In [1]: import numpy as np

In [2]: np.set_printoptions(precision=2, suppress=True, linewidth=140, sign=" ")

In [3]: def rnd(a):
   ...:     return np.round(a, 2) + 0
   ...: 

In [4]: O, _ = np.linalg.qr(np.array([[0.7, 1.5],
   ...:     [-0.9, 0.6],
   ...:     [0.9, 2.6],
   ...:     [-1.6, 0.5],
   ...:     [0.3, -0.4],
   ...:     [-0.5, 1.0]]))

In [5]: W0 = O @ O.T

In [6]: rnd(W0)
Out[6]: 
array([[ 0.26, -0.02,  0.42, -0.1 , -0.02,  0.07],
       [-0.02,  0.23,  0.03,  0.37, -0.09,  0.18],
       [ 0.42,  0.03,  0.69, -0.07, -0.06,  0.17],
       [-0.1 ,  0.37, -0.07,  0.6 , -0.14,  0.27],
       [-0.02, -0.09, -0.06, -0.14,  0.04, -0.08],
       [ 0.07,  0.18,  0.17,  0.27, -0.08,  0.18]])

In [7]: vals, evecs = np.linalg.eigh(W0)

In [8]: x0 = np.array([0, -3, -2, 1, -1, -3])

In [9]: rnd(x0 @ W0 @ x0 / (x0 @ x0)), rnd(vals[0]), rnd(vals[-1])
Out[9]: (np.float64(0.35), np.float64(0.0), np.float64(1.0))

In [10]: rnd(x0 @ W0 @ x0)
Out[10]: np.float64(8.29)

In [11]: rnd(np.linalg.eigvalsh(W0[1:, 1:]))
Out[11]: array([ 0.  ,  0.  ,  0.  ,  0.74,  1.  ])

In [12]: rnd(np.abs(W0).sum(axis=1).max()), rnd(np.abs(vals).max())
Out[12]: (np.float64(1.55), np.float64(1.0))

In [13]: A2 = np.array([[0.6], [-0.5], [-0.5]])

In [14]: basis = np.array([[-0.4, -0.1, 0.9, -0.9]])

In [15]: mat = A2 @ basis

In [16]: mat
Out[16]: 
array([[-0.24, -0.06,  0.54, -0.54],
       [ 0.2 ,  0.05, -0.45,  0.45],
       [ 0.2 ,  0.05, -0.45,  0.45]])

In [17]: np.linalg.cond(mat) > 100
Out[17]: np.True_

In [18]: np.linalg.matrix_rank(mat, rtol=0.1)
Out[18]: np.int64(1)

In [19]: print(np.argsort(-np.linalg.norm(mat, axis=0).round(6), kind="stable")[:3])
[ 2  3  0]
